$ ipython --no-banner

In [1]: import numpy as np

In [2]: import numpy.linalg as la

In [3]: np.set_printoptions(suppress=True, linewidth=200)

In [4]: tidy = lambda a: np.round(a, 2) + 0

In [5]: feats = np.load("x.npy")

In [6]: feats
Out[6]: 
array([[ 0.4, -0.3,  1.7],
       [-0.4,  0. , -0.7],
       [-1.3, -0.3,  0.7]])

In [7]: np.argsort(-la.norm(feats, axis=0).round(6), kind="stable")[:3]
Out[7]: array([2, 0, 1])

In [8]: round(np.log10(la.cond(feats)))
Out[8]: 1

In [9]: [round(float(x), 2) for x in la.svd(feats, compute_uv=False)[:3]]
Out[9]: [2.0, 1.43, 0.08]

In [10]: tidy(la.norm(feats, 2) / la.norm(feats))
Out[10]: np.float64(0.81)

In [11]: q, V = la.qr(feats[:, :2])[0], la.qr(feats[:, 2:])[0]

In [12]: sv = la.svd(q.T @ V, compute_uv=False)

In [13]: tidy(np.degrees(np.arccos(sv.clip(0, 1))))
Out[13]: array([12.95])

In [14]: print(tidy(sv))
[0.97]

In [15]: x = np.array([3, 3, 1])

In [16]: h = np.maximum(feats @ x, 0)

In [17]: feats * (h > 1e-9)[:, None]
Out[17]: 
array([[ 0.4, -0.3,  1.7],
       [-0. ,  0. , -0. ],
       [-0. , -0. ,  0. ]])

In [18]: np.flatnonzero(h > 1e-9)
Out[18]: array([0])

In [19]: np.maximum(feats @ (3 * x), 0)
Out[19]: array([6., 0., 0.])

In [20]: tidy(np.maximum(feats @ x, 0) - np.maximum(-feats @ x, 0))
Out[20]: array([ 2. , -1.9, -4.1])

In [21]: mat = np.load("mat.npy")

In [22]: mat
Out[22]: 
array([[ 0.08, -0.09, -0.17],
       [ 0.1 , -0.1 , -0.1 ],
       [ 0.1 ,  0.2 , -0.2 ]])

In [23]: f = np.array([0, 1, -4])

In [24]: tidy(np.correlate(mat[2], mat[1], "full"))
Out[24]: array([-0.01, -0.03,  0.01,  0.04, -0.02])

In [25]: tidy(np.array([np.convolve(row, f, "same") for row in mat]))
Out[25]: 
array([[ 0.08, -0.41,  0.19],
       [ 0.1 , -0.5 ,  0.3 ],
       [ 0.1 , -0.2 , -1.  ]])

In [26]: tidy(np.cross(mat[2, :3], mat[1, :3]))
Out[26]: array([-0.04, -0.01, -0.03])

In [27]: out = la.inv(mat)

In [28]: tidy(la.det(mat) * la.det(out))
Out[28]: np.float64(1.0)

In [29]: tidy(la.cond(mat))
Out[29]: np.float64(8.97)

In [30]: print(tidy(out))
[[-14.29  18.57   2.86]
 [ -3.57  -0.36   3.21]
 [-10.71   8.93  -0.36]]

In [31]: tidy(la.det(mat) * out)
Out[31]: 
array([[ 0.04, -0.05, -0.01],
       [ 0.01,  0.  , -0.01],
       [ 0.03, -0.03,  0.  ]])

In [32]: (np.abs(out) > 1e-9).astype(int)
Out[32]: 
array([[1, 1, 1],
       [1, 1, 1],
       [1, 1, 1]])

In [33]: arr = np.array([[4, 1, 3, 5, 2, 3],
    ...:     [3, 3, 0, 2, 5, 4],
    ...:     [0, 0, 0, 2, 5, 5],
    ...:     [13, 10, 3, 11, 17, 15]])

In [34]: C2 = arr.T @ arr

In [35]: np.trace(C2), (arr ** 2).sum()
Out[35]: (np.int64(1094), np.int64(1094))

In [36]: la.matrix_rank(C2)
Out[36]: np.int64(3)

In [37]: tidy(la.svd(arr, compute_uv=False) ** 2)
Out[37]: array([1056.95,   25.11,   11.94,    0.  ])

In [38]: m1 = np.array([[18, 18, 18, 18], [14, 0, 14, 0], [0, 0, -27, -27], [0, 0, -21, 0]])

In [39]: np.allclose(m1, m1.T)
Out[39]: False

In [40]: print((m1 + m1.T) / 2)
[[ 18.  16.   9.   9.]
 [ 16.   0.   7.   0.]
 [  9.   7. -27. -24.]
 [  9.   0. -24.   0.]]

In [41]: m1 @ m1
Out[41]: 
array([[ 576,  324, -288, -162],
       [ 252,  252, -126, -126],
       [   0,    0, 1296,  729],
       [   0,    0,  567,  567]])

In [42]: tidy(la.det(m1))
Out[42]: np.float64(142884.0)

In [43]: print((m1 - m1.T) / 2)
[[ 0.  2.  9.  9.]
 [-2.  0.  7.  0.]
 [-9. -7.  0. -3.]
 [-9.  0.  3.  0.]]

In [44]: np.trace(m1)
Out[44]: np.int64(-9)

In [45]: tidy(np.sort(np.abs(la.eigvals(m1))))
Out[45]: array([ 9.25, 13.87, 27.25, 40.87])

In [46]: print(np.kron(np.eye(2, dtype=int), m1))
[[ 18  18  18  18   0   0   0   0]
 [ 14   0  14   0   0   0   0   0]
 [  0   0 -27 -27   0   0   0   0]
 [  0   0 -21   0   0   0   0   0]
 [  0   0   0   0  18  18  18  18]
 [  0   0   0   0  14   0  14   0]
 [  0   0   0   0   0   0 -27 -27]
 [  0   0   0   0   0   0 -21   0]]

In [47]: tidy(la.det(m1.T))
Out[47]: np.float64(142884.0)

In [48]: np.einsum("ij,ji->", m1, m1)
Out[48]: np.int64(2691)

In [49]: F = np.loadtxt("dump.csv", delimiter=",")

In [50]: F
Out[50]: 
array([[  7.78,  -7.2 ,  -0.26,  16.96],
       [ -5.33, -16.05,  10.55,   1.59],
       [  3.86, -11.55,  -6.29, -14.56],
       [  6.69,  -5.67,   7.21, -16.46],
       [-12.13,   1.57, -11.59,  10.78],
       [ 18.66,   2.76,   2.55,  -6.14],
       [-17.85,  -5.59,  -6.48,  -2.87],
       [ 10.85, -15.42,   6.41,  -1.84],
       [  0.05, -10.98, -11.17,  12.43],
       [ -4.67, -12.38,  11.57,  -9.54],
       [  6.32, -18.26,  -5.06,  -0.96],
       [ -1.33,   1.63,  -1.13,  19.86],
       [-18.41,   0.34,   0.85,   7.77],
       [  2.84,   1.77,  12.92,  14.9 ],
       [ 19.28,  -2.41,  -1.27,   4.57],
       [  6.66,   6.04,  15.65,  -8.62],
       [-16.32,   2.06,  -7.54,   8.51],
       [ 13.05,   4.17, -12.94,   6.7 ],
       [  2.82,   1.14,  17.25,   9.65],
       [ -5.39, -13.9 ,  12.06,   5.69],
       [ 15.76,  -3.04,   7.75,  -9.08],
       [ 12.19, -12.33,  -5.66,  -8.2 ],
       [ -1.69,  19.74,  -0.28,  -2.69],
       [ -8.24,  17.82,   0.27,  -3.79],
       [ 12.77,  -2.46, -12.56,  -8.54],
       [  0.09,   0.28, -14.44,  13.84],
       [-16.48,   5.02,   9.96,   1.99],
       [ -3.95,  -3.64,  19.22,  -1.3 ],
       [-10.9 ,   0.48,  16.13,   4.54],
       [  5.1 ,  16.49,  -8.07,   6.06]])

In [51]: q, V = la.qr(F[:, :1])[0], la.qr(F[:, 1:])[0]

In [52]: sv = la.svd(q.T @ V, compute_uv=False)

In [53]: print((sv > 0.9).sum())
0

In [54]: tidy(np.degrees(np.arccos(sv.clip(0, 1))))
Out[54]: array([72.64])

In [55]: tidy(la.norm(q @ q.T - V @ V.T, 2))
Out[55]: np.float64(1.0)

In [56]: tidy(sv)
Out[56]: array([0.3])

In [57]: cen = (F - F.mean(axis=0)) / F.std(axis=0)

In [58]: np.argwhere(np.abs(cen) > 2)
Out[58]: 
array([[22,  1],
       [23,  1]])

In [59]: tidy(cen.std(axis=0))
Out[59]: array([1., 1., 1., 1.])

In [60]: beta = la.lstsq(np.delete(cen, 1, axis=1), cen[:, 1])[0]

In [61]: tidy(beta)
Out[61]: array([-0.12, -0.07,  0.1 ])

In [62]: print(np.abs(beta).argmax())
0

In [63]: tidy(1 - np.var(cen[:, 1] - np.delete(cen, 1, axis=1) @ beta))
Out[63]: np.float64(0.04)

In [64]: out = np.c_[F[:, :2] @ np.array([[0, 2], [2, 3]]), np.array([-4, 4, 1, 7, -3, 3, 1, 8, -5, 7, -4, -4, 5, 3, 4, -9, 0, -8, -8, -1, 8, 6, 2, -8, 7, -2, 2, -6, -4, -1])]

In [65]: tidy(out)
Out[65]: 
array([[-14.4 ,  -6.04,  -4.  ],
       [-32.1 , -58.81,   4.  ],
       [-23.1 , -26.93,   1.  ],
       [-11.34,  -3.63,   7.  ],
       [  3.14, -19.55,  -3.  ],
       [  5.52,  45.6 ,   3.  ],
       [-11.18, -52.47,   1.  ],
       [-30.84, -24.56,   8.  ],
       [-21.96, -32.84,  -5.  ],
       [-24.76, -46.48,   7.  ],
       [-36.52, -42.14,  -4.  ],
       [  3.26,   2.23,  -4.  ],
       [  0.68, -35.8 ,   5.  ],
       [  3.54,  10.99,   3.  ],
       [ -4.82,  31.33,   4.  ],
       [ 12.08,  31.44,  -9.  ],
       [  4.12, -26.46,   0.  ],
       [  8.34,  38.61,  -8.  ],
       [  2.28,   9.06,  -8.  ],
       [-27.8 , -52.48,  -1.  ],
       [ -6.08,  22.4 ,   8.  ],
       [-24.66, -12.61,   6.  ],
       [ 39.48,  55.84,   2.  ],
       [ 35.64,  36.98,  -8.  ],
       [ -4.92,  18.16,   7.  ],
       [  0.56,   1.02,  -2.  ],
       [ 10.04, -17.9 ,   2.  ],
       [ -7.28, -18.82,  -6.  ],
       [  0.96, -20.36,  -4.  ],
       [ 32.98,  59.67,  -1.  ]])

In [66]: tidy(la.norm(la.qr(F)[0].T @ out, axis=0) ** 2 / ((out ** 2).sum(axis=0) + 1e-12))
Out[66]: array([1.  , 1.  , 0.26])

In [67]: la.matrix_rank(np.c_[F, out])
Out[67]: np.int64(5)

In [68]: cen = (out - out.mean(axis=0)) / out.std(axis=0)

In [69]: print(np.argwhere(np.abs(cen) > 2))
[[22  0]
 [23  0]]

In [70]: tidy(cen.std(axis=0))
Out[70]: array([1., 1., 1.])

In [71]: beta = la.lstsq(np.delete(cen, 1, axis=1), cen[:, 1])[0]

In [72]: tidy(beta)
Out[72]: array([0.8, 0.1])

In [73]: tidy(1 - np.var(cen[:, 1] - np.delete(cen, 1, axis=1) @ beta))
Out[73]: np.float64(0.6)

In [74]: q, _ = la.qr(np.array([[0.6, -0.7, 1.1, 1.0, -1.8, -0.2],
    ...:     [0.1, -0.4, 1.1, 0.4, -1.6, 2.7],
    ...:     [0.5, 2.7, 0.9, -1.4, -0.7, -1.2],
    ...:     [-0.8, 0.1, -0.4, -0.1, -0.7, 1.1],
    ...:     [-2.2, -0.9, -2.1, 1.3, -0.5, 0.2],
    ...:     [1.5, -0.3, 0.5, -0.3, -1.8, 1.2]]))

In [75]: w = np.array([-3, 3, -3, 2, 2, -3])

In [76]: W0 = q @ np.diag(w) @ q.T

In [77]: print(tidy(W0))
[[-0.24 -0.49 -0.55 -1.56  1.75  0.84]
 [-0.49 -2.04 -0.82  1.27  0.09  1.21]
 [-0.55 -0.82  2.54  0.52  0.57 -0.46]
 [-1.56  1.27  0.52 -0.63 -0.16  1.4 ]
 [ 1.75  0.09  0.57 -0.16 -1.31  1.5 ]
 [ 0.84  1.21 -0.46  1.4   1.5  -0.32]]

In [78]: # symmetric

In [79]: q, V = la.qr(W0[:, :2])[0], la.qr(W0[:, 2:])[0]

In [80]: sv = la.svd(q.T @ V, compute_uv=False)

In [81]: tidy(sv)
Out[81]: array([0.38, 0.24])

In [82]: tidy(np.degrees(np.arccos(sv.clip(0, 1))))
Out[82]: array([67.38, 76.13])
